$ python3 -q
>>> import numpy as np
>>> from numpy import linalg as LA
>>> np.set_printoptions(suppress=True, linewidth=140)
>>> def rd(a):
...     return np.round(a, 1) + 0
... 
>>> data = np.array([[3.4, 1.8, -0.5],
...     [0.4, 0.2, -0.2],
...     [1.9, 0.9, -0.1],
...     [-2.9, -0.2, 2.3],
...     [-3.0, -0.4, 2.2],
...     [1.5, 0.7, -0.5],
...     [1.7, 0.9, 0.1],
...     [0.1, 1.1, 2.4],
...     [0.9, 0.3, -0.6],
...     [-1.5, 0.0, 0.9],
...     [-0.7, 0.4, -0.2],
...     [1.6, 1.3, -0.7]])
>>> w1 = np.array([[-2, 3, 2, -2, -2, 0], [2, 2, 2, 3, 3, 2], [-1, -2, -2, 3, 1, 1]])
>>> c = np.array([-3, -2, -1, 2, 2, 0])
>>> hid = np.maximum(data @ w1 + c, 0)
>>> rd((hid > 0).mean(axis=0))
array([0.1, 0.5, 0.6, 0.8, 1. , 0.9])
>>> LA.matrix_rank(hid)
np.int64(6)
>>> (hid > 0).astype(int)
array([[0, 1, 1, 0, 1, 1],
       [0, 0, 1, 1, 1, 1],
       [0, 1, 1, 1, 1, 1],
       [1, 0, 0, 1, 1, 1],
       [0, 0, 0, 1, 1, 1],
       [0, 1, 1, 0, 1, 1],
       [0, 1, 1, 1, 1, 1],
       [0, 0, 0, 1, 1, 1],
       [0, 1, 1, 0, 1, 0],
       [0, 0, 0, 1, 1, 1],
       [0, 0, 0, 1, 1, 1],
       [0, 1, 1, 1, 1, 1]])
>>> C = np.array([[1, -2], [2, 0], [0, -2], [1, -2], [2, 2], [-3, -2]])
>>> (hid @ C).round(6).argmax(axis=1)
array([0, 0, 0, 0, 0, 0, 0, 0, 0, 0, 0, 0])
>>> E = np.loadtxt("arr.csv", delimiter=",")
>>> E
array([[ 0. , -1.7, -0.1],
       [-0.1, -1.6,  0. ],
       [ 1.2, -1.2, -0.7],
       [-1.5,  1. ,  0.1]])
>>> out = np.array([[2, 0, -3], [-4, 2, 0]])
>>> C = np.kron(out, E)
>>> rd(C)
array([[ 0. , -3.4, -0.2,  0. ,  0. ,  0. ,  0. ,  5.1,  0.3],
       [-0.2, -3.2,  0. ,  0. ,  0. ,  0. ,  0.3,  4.8,  0. ],
       [ 2.4, -2.4, -1.4,  0. ,  0. ,  0. , -3.6,  3.6,  2.1],
       [-3. ,  2. ,  0.2,  0. ,  0. ,  0. ,  4.5, -3. , -0.3],
       [ 0. ,  6.8,  0.4,  0. , -3.4, -0.2,  0. ,  0. ,  0. ],
       [ 0.4,  6.4,  0. , -0.2, -3.2,  0. ,  0. ,  0. ,  0. ],
       [-4.8,  4.8,  2.8,  2.4, -2.4, -1.4,  0. ,  0. ,  0. ],
       [ 6. , -4. , -0.4, -3. ,  2. ,  0.2,  0. ,  0. ,  0. ]])
>>> np.argsort(-LA.norm(C, axis=0).round(6), kind="stable")[:3]
array([1, 0, 7])
>>> u = np.array([0, 1, 6])
>>> rd(np.array([np.convolve(row, u, "same") for row in E]))
array([[  0. ,  -1.7, -10.3],
       [ -0.1,  -2.2,  -9.6],
       [  1.2,   6. ,  -7.9],
       [ -1.5,  -8. ,   6.1]])
>>> rd(np.convolve(E[3], u))
array([ 0. , -1.5, -8. ,  6.1,  0.6])
>>> np.polyval(u, E[3])
array([4.5, 7. , 6.1])
>>> rd(np.correlate(E[3], E[2], "full"))
array([ 1. ,  1.1, -3.1,  1.1,  0.1])
>>> C = data[[11, 4]].astype(float)
>>> for _ in range(6):
...     labels = LA.norm(data[:, None] - C, axis=-1).argmin(axis=1)
...     C = np.array([data[labels == j].mean(axis=0) for j in range(2)])
... 
>>> labels
array([0, 0, 0, 1, 1, 0, 0, 0, 0, 1, 0, 0])
>>> np.bincount(labels)
array([9, 3])
>>> rd(C[1] - C[0])
array([-3.7, -1. ,  1.8])
>>> arr = np.load("sample14.npy")
>>> arr
array([[ 0,  1,  0,  5],
       [ 2,  1, 10,  5],
       [ 0,  0,  0,  6],
       [ 0,  0, 12,  6]])
>>> x = np.array([0, 3, 0, 0])
>>> rhs = arr @ x
>>> rhs
array([3, 3, 0, 0])
>>> rd(LA.solve(arr, rhs))
array([0., 3., 0., 0.])
